% ipython --no-banner

In [1]: import numpy as np

In [2]: np.set_printoptions(suppress=True, linewidth=140)

In [3]: rnd = lambda a: np.round(a, 1) + 0

In [4]: X = np.loadtxt("arr.csv", delimiter=",")

In [5]: X
Out[5]: 
array([[  1.,  -4.,  16., -64.],
       [  1.,  -3.,   9., -27.],
       [  1.,  -2.,   4.,  -8.],
       [  1.,  -1.,   1.,  -1.],
       [  1.,   0.,   0.,   0.],
       [  1.,   1.,   1.,   1.],
       [  1.,   2.,   4.,   8.],
       [  1.,   3.,   9.,  27.],
       [  1.,   4.,  16.,  64.],
       [  1.,   5.,  25., 125.]])

In [6]: P = X @ np.linalg.solve(X.T @ X, X.T)

In [7]: rnd(np.diag(P))
Out[7]: array([0.8, 0.3, 0.3, 0.3, 0.2, 0.2, 0.3, 0.3, 0.3, 0.8])

In [8]: np.allclose(P @ P, P)
Out[8]: True

In [9]: np.linalg.matrix_rank(np.eye(10) - P)
Out[9]: np.int64(6)

In [10]: rnd(np.linalg.eigvalsh(P))
Out[10]: array([0., 0., 0., 0., 0., 0., 1., 1., 1., 1.])

In [11]: x = np.array([1, -4, -7, 6])

In [12]: y = X @ x

In [13]: c, lr = np.zeros(4), 1 / np.linalg.norm(X, 2) ** 2

In [14]: for i in range(10):
    ...:     c -= lr * X.T @ (X @ c - y)
    ...:     if i % 2 == 0: print(i, round(np.linalg.norm(X @ c - y), 1))
    ...: 
0 219.3
2 203.7
4 189.3
6 175.8
8 163.4

In [15]: rnd(np.linalg.cond(X))
Out[15]: np.float64(79.8)

In [16]: C = np.array([[9, 0, -8, 1, -7, -2, 1, -3],
    ...:     [-6, 7, -1, 6, -2, -1, -1, -8],
    ...:     [8, -2, 2, 2, -6, 8, 0, -4],
    ...:     [-1, 7, -8, 9, -2, 4, 9, 4],
    ...:     [6, 3, 9, 3, 5, -4, 2, 5],
    ...:     [-6, 1, -6, 6, -1, -9, 2, 8],
    ...:     [-3, -6, -5, -2, -4, -8, -5, 3],
    ...:     [6, -1, 5, 9, -3, -7, 5, 6]])

In [17]: rng = np.random.default_rng(67)

In [18]: M = (rng.random((20, 8)) < 0.25) @ C

In [19]: M
Out[19]: 
array([[ -6,   7,  -1,   6,  -2,  -1,  -1,  -8],
       [ 16,   5, -14,  12, -15,  10,  10,  -3],
       [  8,  -2,   2,   2,  -6,   8,   0,  -4],
       [ 14,  10,  -7,  13,  -4,  -2,  12,   6],
       [  9,   6,  -4,  16, -12, -10,   5,  -5],
       [ -3,  -6,  -5,  -2,  -4,  -8,  -5,   3],
       [  2,  18, -14,  25,  -7, -12,  13,   6],
       [ 23,  -3,  -1,  12, -16,  -1,   6,  -1],
       [ 16,   5, -14,  12, -15,  10,  10,  -3],
       [ 10,   6, -20,  18, -16,   1,  12,   5],
       [ 14,   1,  11,   5,  -1,   4,   2,   1],
       [ -6,   1,  -6,   6,  -1,  -9,   2,   8],
       [  0,   0,   0,   0,   0,   0,   0,   0],
       [  0,   0,  -1,  15,  -4, -16,   7,  14],
       [  2,  14, -17,  16, -11,   1,   9,  -7],
       [  1,  12,  -7,  17, -10,  11,   8,  -8],
       [ -9,   1,  -6,   4,  -6,  -9,  -6,  -5],
       [  0,   0,   0,   0,   0,   0,   0,   0],
       [  0,   0,   0,   0,   0,   0,   0,   0],
       [ 17,  -2,  -6,   3, -13,   6,   1,  -7]])

In [20]: # row 8 repeats row 1

In [21]: Uu, sv, VT = np.linalg.svd(M)

In [22]: rnd(sv)
Out[22]: array([87. , 46.4, 33.2, 24.3, 21.2, 10.8,  3.7,  0.2])

In [23]: B = Uu[:, :7] @ np.diag(sv[:7]) @ VT[:7]

In [24]: np.linalg.matrix_rank(B)
Out[24]: np.int64(7)

In [25]: np.linalg.matrix_rank(M, rtol=0.05)
Out[25]: np.int64(6)

In [26]: rnd(np.linalg.norm(M - B, 2)), rnd(sv[7])
Out[26]: (np.float64(0.2), np.float64(0.2))
